% python3 -q
>>> import numpy as np
>>> np.set_printoptions(suppress=True, linewidth=200)
>>> m1 = np.load("run7.npy")
>>> print(m1)
[[ 0 -2  0 -6]
 [-1  0 -3  0]
 [ 0 -2  0  0]
 [-1  0  0  0]]
>>> print(np.round(np.linalg.det(m1[::-1]), 2))
36.0
>>> print(np.round(np.poly(m1), 2) + 0)
[  1.   0. -14.   0.  36.]
>>> print(round(float(np.linalg.eigvals(m1).sum().real), 2))
0.0
>>> print(np.kron(np.eye(2, dtype=int), m1))
[[ 0 -2  0 -6  0  0  0  0]
 [-1  0 -3  0  0  0  0  0]
 [ 0 -2  0  0  0  0  0  0]
 [-1  0  0  0  0  0  0  0]
 [ 0  0  0  0  0 -2  0 -6]
 [ 0  0  0  0 -1  0 -3  0]
 [ 0  0  0  0  0 -2  0  0]
 [ 0  0  0  0 -1  0  0  0]]
>>> vals, vecs = np.linalg.eig(m1)
>>> print(np.round(np.sort(np.linalg.eigvals(m1.T)), 2))
[-3.26 -1.84  1.84  3.26]
>>> mat = np.load("out15.npy")
>>> print(mat)
[[ 4 12  3  4]
 [ 5  3  1  1]
 [ 2  6  4  2]
 [ 2  0  3  0]
 [ 5 15  2  5]
 [ 1  9  1  3]
 [ 1  0  5  0]]
>>> U, sigma, Vt = np.linalg.svd(mat)
>>> vecs = Vt[:(sigma > 1e-8).sum()]
>>> rng = np.random.default_rng(944166)
>>> x0 = mat[2] + -3 * mat[0] + rng.integers(2) * np.eye(4)[3]
>>> print(x0)
[-10. -30.  -5.  -9.]
>>> print(np.allclose(vecs.T @ vecs @ x0, x0))
False
>>> out = np.array([[-1, -2, -2], [2, 2, 1], [0, 2, -1], [1, -1, 0]])
>>> print(np.vstack([mat, out.T]).shape)
(10, 4)
>>> print(out.T @ mat.T)
[[24  2 12 -2 30 20 -1]
 [18 -3 14  2 19 15  8]
 [ 1 -8 -2 -7  3  6 -7]]
>>> U, sigma, Vt = np.linalg.svd(mat, full_matrices=False)
>>> print(np.round(np.sqrt((sigma ** 2).sum()), 2), np.round(np.linalg.norm(mat), 2))
26.29 26.29
>>> print(np.abs(U[:, 0]).round(6).argmax())
4
>>> print(np.round(sigma / sigma[0], 2) + 0)
[1.   0.27 0.16 0.  ]
>>> print(np.round(np.cumsum(sigma ** 2) / np.sum(sigma ** 2), 2))
[0.91 0.98 1.   1.  ]
>>> print((sigma > 1e-8).sum())
3
>>> print(U.shape, sigma.shape, Vt.shape)
(7, 4) (4,) (4, 4)
>>> print(np.allclose(U * sigma @ Vt, mat))
True
